>>> import numpy as np
>>> np.set_printoptions(precision=3, suppress=True, linewidth=100, sign=" ")
>>> M = np.loadtxt("mat.csv", delimiter=",")
>>> print(M)
[[-1.261 -3.091 -0.531 -6.08   0.71  -5.86   4.082  0.324]
 [-0.71   0.721  3.651  6.425 -0.286 -2.755 -3.057 -5.229]
 [-1.478 -4.628  6.954  1.334 -4.235  1.813 -0.85  -2.076]
 [ 5.767  3.619  2.711 -3.82   1.664 -4.306 -0.004 -3.224]
 [ 1.609 -3.648  2.204  3.477  2.871 -1.077  1.229 -7.499]
 [-2.025  2.886  4.585  3.136  3.553  0.68  -4.03   5.234]
 [-2.024  1.322  1.553 -4.666  7.252 -0.608 -3.757  1.703]
 [-0.917  3.499 -4.718  1.595  2.939  3.424 -3.03   5.707]
 [ 0.466 -5.591  0.835  2.668  0.216  0.09   3.785  6.806]
 [ 0.946  0.77   4.579 -0.398 -2.297  3.968 -4.732 -5.828]
 [ 3.02  -2.15  -8.398  0.241 -0.525  3.395  0.836  1.782]
 [ 8.624  3.332 -1.381  1.036  0.034 -2.853 -0.523  1.768]
 [-0.281 -3.66  -2.657  3.579  0.339  5.324  5.498  2.822]
 [-0.192 -8.191 -0.971  0.406  0.645  4.483 -3.029 -1.44 ]
 [ 3.14   0.427  1.005 -3.844  6.33   2.93  -4.929 -1.109]
 [-1.739  0.49  -1.625  0.725 -1.386  6.728 -4.192  5.368]
 [ 0.438  2.463 -2.402 -6.162 -2.186  0.47  -6.708 -0.036]
 [-0.279  1.127 -7.884 -3.842 -2.178  2.241  3.399 -0.643]
 [-2.496  6.967  0.766  1.31  -5.816 -1.124 -2.424  1.399]
 [ 2.617  0.367  3.035 -5.305 -0.236 -6.546  2.034 -2.936]
 [-2.69   0.454 -0.048 -6.581 -6.363 -1.97  -1.841 -1.221]
 [-6.034  1.035 -2.599  2.74  -0.777  4.651 -3.429 -3.778]
 [ 2.711  6.161  3.193 -3.117 -2.15  -3.256  1.937  3.977]
 [-0.336  3.073 -3.327 -2.928  4.035 -2.271  5.316 -4.595]
 [ 8.171  0.315  0.545  2.501  1.781  2.672 -3.427 -2.128]
 [-0.907 -1.062  1.259 -0.134  1.348  7.407 -3.148 -5.464]
 [ 1.514  5.29   2.586  4.113  0.501 -1.19  -3.615  5.602]
 [ 2.703  0.044  5.016 -4.421  5.756 -3.235  2.038 -0.479]
 [-2.491 -0.392 -1.289 -0.833 -4.574 -2.435 -2.025 -7.767]
 [-5.57   3.772  2.022 -2.428 -1.503  3.276  4.31   3.633]
 [-1.894 -1.39  -1.453  2.536 -5.063  5.338 -5.563 -0.922]
 [ 2.029 -2.369  1.829 -2.78   5.24  -3.531  2.806  5.604]
 [-4.256 -4.319  3.992 -5.947  2.591  1.908 -0.645 -1.075]
 [-3.479  1.361 -0.578  1.816  1.847 -4.658 -2.24  -7.231]
 [-0.283  3.779 -0.737 -1.523 -6.196 -4.133 -4.71  -2.264]
 [ 4.053  3.971  2.674  0.308 -2.707 -6.214  3.824  0.001]
 [ 1.214 -3.584 -1.948 -0.119  0.059 -8.166  1.831  3.44 ]
 [-4.59  -3.631  2.774 -4.52  -2.758 -3.752 -2.114 -3.388]
 [-3.959 -3.998 -2.79   3.799 -4.094  5.202 -1.003 -1.14 ]
 [-1.189 -7.047  1.083 -1.772 -4.125 -0.793 -5.107  0.945]
 [ 2.917  1.198  2.646 -6.362  5.841  1.135 -0.064 -2.68 ]
 [ 2.785 -7.934  0.467 -4.077  1.186  1.374 -1.884  2.371]]
>>> Xc = (M - M.mean(axis=0)) / M.std(axis=0)
>>> print(Xc.std(axis=0))
[ 1.  1.  1.  1.  1.  1.  1.  1.]
>>> print(np.argwhere(np.abs(Xc) > 2))
[[  1   3]
 [  2   2]
 [  6   4]
 [ 10   2]
 [ 11   0]
 [ 13   1]
 [ 17   2]
 [ 24   0]
 [ 36   5]
 [ 41   1]]
>>> c = np.linalg.lstsq(np.delete(Xc, 1, axis=1), Xc[:, 1])[0]
>>> print(c)
[ 0.093 -0.044  0.047 -0.023 -0.265 -0.162  0.087]
>>> print(round(float(1 - np.var(Xc[:, 1] - np.delete(Xc, 1, axis=1) @ c)), 3))
0.08
>>> G = np.cov(M, rowvar=False)
>>> print(G.shape)
(8, 8)
>>> x = np.array([3, 2, 1, 3, 3, 2, 1, 3])
>>> print(M @ np.eye(8)[7])
[ 0.324 -5.229 -2.076 -3.224 -7.499  5.234  1.703  5.707  6.806 -5.828  1.782  1.768  2.822 -1.44
 -1.109  5.368 -0.036 -0.643  1.399 -2.936 -1.221 -3.778  3.977 -4.595 -2.128 -5.464  5.602 -0.479
 -7.767  3.633 -0.922  5.604 -1.075 -7.231 -2.264  0.001  3.44  -3.388 -1.14   0.945 -2.68   2.371]
>>> print(np.sign((M @ x).round(6)))
[-1. -1. -1.  1. -1.  1.  1.  1.  1. -1.  1.  1.  1. -1.  1.  1. -1. -1. -1. -1. -1. -1.  1. -1.
  1. -1.  1.  1. -1.  1. -1.  1. -1. -1. -1.  1. -1. -1. -1. -1.  1. -1.]
>>> print(np.linalg.norm(M @ x) <= np.linalg.norm(M, 2) * np.linalg.norm(x) + 1e-9)
True
>>> x @ M
Traceback (most recent call last):
  File "<python-input-16>", line 1, in <module>
    x @ M
    ~~^~~
ValueError: matmul: Input operand 1 has a mismatch in its core dimension 0, with gufunc signature (n?,k),(k,m?)->(n?,m?) (size 42 is different from 8)
>>> x = np.array([1, 3, 1, 8, 5, 4, 3, 9])
>>> target = M @ x
>>> print(np.linalg.lstsq(M, target)[0])
[ 1.  3.  1.  8.  5.  4.  3.  9.]
>>> print(np.round(np.linalg.pinv(M) @ M, 3) + 0)
[[ 1.  0.  0.  0.  0.  0.  0.  0.]
 [ 0.  1.  0.  0.  0.  0.  0.  0.]
 [ 0.  0.  1.  0.  0.  0.  0.  0.]
 [ 0.  0.  0.  1.  0.  0.  0.  0.]
 [ 0.  0.  0.  0.  1.  0.  0.  0.]
 [ 0.  0.  0.  0.  0.  1.  0.  0.]
 [ 0.  0.  0.  0.  0.  0.  1.  0.]
 [ 0.  0.  0.  0.  0.  0.  0.  1.]]
>>> rng = np.random.default_rng(9986)
>>> target = target + 0.05 * rng.normal(size=42)
>>> print(target)
[ -64.507  -12.123  -32.976  -49.182  -33.092   91.763    4.098   88.271   79.896  -57.555   19.542
   28.683   79.543  -23.428   -6.844   59.548  -73.352  -32.988    1.403  -83.463 -110.252  -13.274
   17.257  -32.066   19.856  -26.115   90.22    -9.888 -120.157   39.521  -16.209   45.396  -51.84
  -66.693  -83.814   -5.88    -8.334 -114.542   -1.347  -65.888  -32.304  -25.942]
>>> c, *_ = np.linalg.lstsq(M, target)
>>> print(round(float(np.linalg.norm(target - M @ c)), 3))
0.377
>>> print([round(float(np.linalg.norm(np.linalg.solve(M.T @ M + lam * np.eye(8), M.T @ target))), 2) for lam in (0, 1, 10, 100)])
[14.35, 14.33, 14.12, 12.36]
>>> d = np.linalg.norm(M[:, None] - M[None], axis=-1)
>>> print(np.unravel_index(d.round(6).argmax(), d.shape))
(np.int64(3), np.int64(38))
>>> print(np.flatnonzero(d[21] < d.mean() / 2))
[ 21]
>>> print(np.linalg.norm(M, axis=1))
[ 10.     10.     10.     10.     10.     10.     10.     10.     10.     10.     10.     10.
  10.     10.     10.     10.     10.     10.     10.     10.     10.     10.     10.001  10.001
  10.     10.     10.     10.     10.     10.      9.999  10.     10.     10.     10.     10.
  10.     10.     10.     10.     10.001  10.001]
>>> print(d.shape)
(42, 42)
>>> print(d[21].round(6).argsort(kind="stable")[:4])
[ 21  38  30  25]
>>> mat = np.loadtxt("a.csv", delimiter=",")
>>> print(mat)
[[ 1. -3.  0.  0.  0.  0.  0.  0.  0.  0.  0.  0.]
 [-3.  0. -3.  0.  0.  0.  0.  0.  0.  0.  0.  0.]
 [ 0. -3.  0. -3.  0.  0.  0.  0.  0.  0.  0.  0.]
 [ 0.  0. -3.  2. -3.  0.  0.  0.  0.  0.  0.  0.]
 [ 0.  0.  0. -3.  1. -3.  0.  0.  0.  0.  0.  0.]
 [ 0.  0.  0.  0. -3.  1. -3.  0.  0.  0.  0.  0.]
 [ 0.  0.  0.  0.  0. -3.  2. -3.  0.  0.  0.  0.]
 [ 0.  0.  0.  0.  0.  0. -3.  1. -3.  0.  0.  0.]
 [ 0.  0.  0.  0.  0.  0.  0. -3.  1. -3.  0.  0.]
 [ 0.  0.  0.  0.  0.  0.  0.  0. -3.  2. -3.  0.]
 [ 0.  0.  0.  0.  0.  0.  0.  0.  0. -3.  1. -3.]
 [ 0.  0.  0.  0.  0.  0.  0.  0.  0.  0. -3.  2.]]
>>> W = np.array([[2, 2, 2, 0],
...     [1, 0, 1, 1],
...     [1, 0, 3, 0],
...     [3, 2, 2, 0],
...     [1, 1, 3, 0],
...     [1, 1, 3, 0],
...     [3, 3, 1, 0],
...     [2, 0, 1, 0],
...     [3, 2, 3, 2],
...     [2, 2, 1, 2],
...     [1, 3, 1, 1],
...     [2, 1, 3, 1]])
>>> c = np.array([-3, 5, -3, 0])
>>> H = np.maximum(mat @ W + c, 0)
>>> print((H > 0).astype(int))
[[ 0  1  0  0]
 [ 0  0  0  0]
 [ 0  0  0  0]
 [ 0  1  0  0]
 [ 0  0  0  0]
 [ 0  0  0  0]
 [ 0  1  0  0]
 [ 0  0  0  0]
 [ 0  1  0  0]
 [ 0  0  0  0]
 [ 0  0  0  0]
 [ 0  0  0  0]]
>>> print((H > 0).mean(axis=0))
[ 0.     0.333  0.     0.   ]
>>> print(np.linalg.matrix_rank(H))
1
>>> print(H)
[[ 0.  7.  0.  0.]
 [ 0.  0.  0.  0.]
 [ 0.  0.  0.  0.]
 [ 0.  6.  0.  0.]
 [ 0.  0.  0.  0.]
 [ 0.  0.  0.  0.]
 [ 0.  8.  0.  0.]
 [ 0.  0.  0.  0.]
 [ 0.  1.  0.  0.]
 [ 0.  0.  0.  0.]
 [ 0.  0.  0.  0.]
 [ 0.  0.  0.  0.]]
>>> Z = np.array([[-1, 3], [-1, 0], [-3, -3], [-2, 2]])
>>> print(H @ Z)
[[-7.  0.]
 [ 0.  0.]
 [ 0.  0.]
 [-6.  0.]
 [ 0.  0.]
 [ 0.  0.]
 [-8.  0.]
 [ 0.  0.]
 [-1.  0.]
 [ 0.  0.]
 [ 0.  0.]
 [ 0.  0.]]
>>> print(W @ Z)
[[-10   0]
 [ -6   2]
 [-10  -6]
 [-11   3]
 [-11  -6]
 [-11  -6]
 [ -9   6]
 [ -5   3]
 [-18   4]
 [-11   7]
 [ -9   2]
 [-14  -1]]
